$ python -q
>>> import numpy as np
>>> import numpy.linalg as la
>>> np.set_printoptions(precision=2, suppress=True, linewidth=140, sign=" ")
>>> E = np.loadtxt("data.csv", delimiter=",")
>>> E
array([[ 0.02, -1.  , -1.  ,  1.  ,  1.  ,  1.  ,  1.  , -1.  , -2.  ,  0.  ],
       [ 2.  , -0.98, -1.  ,  2.  ,  0.  , -1.  , -1.  , -2.  ,  0.  ,  2.  ],
       [ 2.  ,  1.  , -1.98, -1.  ,  1.  , -1.  ,  0.  , -1.  ,  1.  ,  1.  ],
       [ 2.  , -2.  ,  2.  , -1.98, -1.  ,  1.  , -1.  ,  2.  , -2.  ,  1.  ],
       [ 0.  , -2.  ,  1.  ,  2.  ,  2.02,  2.  , -2.  ,  0.  ,  0.  ,  1.  ],
       [-1.  , -1.  ,  2.  ,  2.  ,  2.  ,  0.02, -2.  , -2.  , -2.  ,  1.  ],
       [ 2.  ,  1.  ,  0.  ,  2.  ,  0.  , -2.  ,  1.02,  1.  ,  0.  , -2.  ],
       [ 0.  , -2.  , -2.  ,  2.  ,  1.  , -1.  ,  0.  , -0.98, -2.  , -2.  ],
       [ 0.  ,  0.  ,  0.  , -2.  , -2.  ,  2.  ,  2.  , -1.  , -1.98,  0.  ],
       [ 0.  , -1.  , -1.  ,  1.  ,  1.  ,  1.  ,  1.  , -1.  , -2.  ,  0.02]])
>>> Uu, sigma, Vt = la.svd(E, full_matrices=False)
>>> np.round(Uu.T @ E @ Vt.T, 2) + 0
array([[ 7.86,  0.  ,  0.  ,  0.  ,  0.  ,  0.  ,  0.  ,  0.  ,  0.  ,  0.  ],
       [ 0.  ,  6.63,  0.  ,  0.  ,  0.  ,  0.  ,  0.  ,  0.  ,  0.  ,  0.  ],
       [ 0.  ,  0.  ,  5.69,  0.  ,  0.  ,  0.  ,  0.  ,  0.  ,  0.  ,  0.  ],
       [ 0.  ,  0.  ,  0.  ,  4.61,  0.  ,  0.  ,  0.  ,  0.  ,  0.  ,  0.  ],
       [ 0.  ,  0.  ,  0.  ,  0.  ,  4.42,  0.  ,  0.  ,  0.  ,  0.  ,  0.  ],
       [ 0.  ,  0.  ,  0.  ,  0.  ,  0.  ,  2.83,  0.  ,  0.  ,  0.  ,  0.  ],
       [ 0.  ,  0.  ,  0.  ,  0.  ,  0.  ,  0.  ,  2.25,  0.  ,  0.  ,  0.  ],
       [ 0.  ,  0.  ,  0.  ,  0.  ,  0.  ,  0.  ,  0.  ,  2.04,  0.  ,  0.  ],
       [ 0.  ,  0.  ,  0.  ,  0.  ,  0.  ,  0.  ,  0.  ,  0.  ,  0.85,  0.  ],
       [ 0.  ,  0.  ,  0.  ,  0.  ,  0.  ,  0.  ,  0.  ,  0.  ,  0.  ,  0.  ]])
>>> np.abs(Uu[:, 0]).round(6).argmax()
np.int64(5)
>>> (sigma > 1e-8).sum()
np.int64(10)
>>> Uu.shape, sigma.shape, Vt.shape
((10, 10), (10,), (10, 10))
>>> np.allclose(Uu * sigma @ Vt, E)
True
>>> np.round(Vt @ Vt.T, 2) + 0
array([[ 1.,  0.,  0.,  0.,  0.,  0.,  0.,  0.,  0.,  0.],
       [ 0.,  1.,  0.,  0.,  0.,  0.,  0.,  0.,  0.,  0.],
       [ 0.,  0.,  1.,  0.,  0.,  0.,  0.,  0.,  0.,  0.],
       [ 0.,  0.,  0.,  1.,  0.,  0.,  0.,  0.,  0.,  0.],
       [ 0.,  0.,  0.,  0.,  1.,  0.,  0.,  0.,  0.,  0.],
       [ 0.,  0.,  0.,  0.,  0.,  1.,  0.,  0.,  0.,  0.],
       [ 0.,  0.,  0.,  0.,  0.,  0.,  1.,  0.,  0.,  0.],
       [ 0.,  0.,  0.,  0.,  0.,  0.,  0.,  1.,  0.,  0.],
       [ 0.,  0.,  0.,  0.,  0.,  0.,  0.,  0.,  1.,  0.],
       [ 0.,  0.,  0.,  0.,  0.,  0.,  0.,  0.,  0.,  1.]])
>>> np.cumsum(sigma ** 2) / np.sum(sigma ** 2)
array([ 0.31,  0.54,  0.7 ,  0.81,  0.91,  0.95,  0.98,  1.  ,  1.  ,  1.  ])
>>> np.abs(Vt[0])
array([ 0.02,  0.4 ,  0.01,  0.58,  0.43,  0.06,  0.27,  0.33,  0.34,  0.11])
>>> np.round(Uu.T @ Uu, 2) + 0
array([[ 1.,  0.,  0.,  0.,  0.,  0.,  0.,  0.,  0.,  0.],
       [ 0.,  1.,  0.,  0.,  0.,  0.,  0.,  0.,  0.,  0.],
       [ 0.,  0.,  1.,  0.,  0.,  0.,  0.,  0.,  0.,  0.],
       [ 0.,  0.,  0.,  1.,  0.,  0.,  0.,  0.,  0.,  0.],
       [ 0.,  0.,  0.,  0.,  1.,  0.,  0.,  0.,  0.,  0.],
       [ 0.,  0.,  0.,  0.,  0.,  1.,  0.,  0.,  0.,  0.],
       [ 0.,  0.,  0.,  0.,  0.,  0.,  1.,  0.,  0.,  0.],
       [ 0.,  0.,  0.,  0.,  0.,  0.,  0.,  1.,  0.,  0.],
       [ 0.,  0.,  0.,  0.,  0.,  0.,  0.,  0.,  1.,  0.],
       [ 0.,  0.,  0.,  0.,  0.,  0.,  0.,  0.,  0.,  1.]])
>>> sigma.round(2) + 0
array([ 7.86,  6.63,  5.69,  4.61,  4.42,  2.83,  2.25,  2.04,  0.85,  0.  ])
>>> np.round(sigma / sigma[0], 2) + 0
array([ 1.  ,  0.84,  0.72,  0.59,  0.56,  0.36,  0.29,  0.26,  0.11,  0.  ])
